$ ipython --no-banner

In [1]: import numpy as np

In [2]: np.set_printoptions(precision=3, suppress=True, linewidth=200)

In [3]: rd = lambda a: np.round(a, 3) + 0

In [4]: data = np.load("data.npy")

In [5]: data
Out[5]: 
array([[ 0., -1.,  0., -3.,  3.,  3.,  0.,  0.,  0.,  0.],
       [-3.,  2.,  0., -1.,  2.,  0.,  0.,  0.,  0.,  0.],
       [ 1., -2.,  3.,  2., -2.,  3.,  0.,  0.,  0.,  0.],
       [-2.,  0., -2.,  0., -1.,  1.,  0.,  0.,  0.,  0.],
       [-1.,  2., -2.,  1., -1., -3.,  0.,  0.,  0.,  0.],
       [ 3.,  0.,  3.,  1.,  3., -1.,  0.,  0.,  0.,  0.],
       [ 0.,  0.,  0.,  0.,  0.,  0.,  2., -3.,  0., -3.],
       [ 0.,  0.,  0.,  0.,  0.,  0.,  3.,  3.,  0.,  2.],
       [ 0.,  0.,  0.,  0.,  0.,  0., -2.,  2., -1., -1.],
       [ 0.,  0.,  0.,  0.,  0.,  0.,  1., -2.,  3., -2.]])

In [6]: rd(np.linalg.norm(data, "nuc"))
Out[6]: np.float64(38.738)

In [7]: print(rd(np.linalg.norm(data, axis=0)))
[4.899 3.606 5.099 4.    5.292 5.385 4.243 5.099 3.162 4.243]

In [8]: data[4] @ data[1]
Out[8]: np.float64(4.0)

In [9]: rd(np.linalg.norm(data[4] - data[1]))
Out[9]: np.float64(5.477)

In [10]: M2 = data / np.linalg.norm(data, axis=1, keepdims=True)

In [11]: cov = M2 @ M2.T

In [12]: (cov - 2 * np.eye(10)).round(6).argmax(axis=1)
Out[12]: array([1, 0, 5, 1, 3, 2, 9, 0, 0, 6])

In [13]: rd(cov[7])
Out[13]: array([ 0.   ,  0.   ,  0.   ,  0.   ,  0.   ,  0.   , -0.409,  1.   , -0.135, -0.352])

In [14]: rng = np.random.default_rng(31)

In [15]: lab = rng.permutation(10)

In [16]: print(lab)
[7 9 4 1 2 6 5 0 3 8]

In [17]: M2 = data[lab][:, lab]

In [18]: np.diag(M2)
Out[18]: array([ 3., -2., -1.,  2.,  3.,  2., -1.,  0.,  0., -1.])

In [19]: rd(np.linalg.det(M2)), rd(np.linalg.det(data[lab]))
Out[19]: (np.float64(22720.0), np.float64(22720.0))
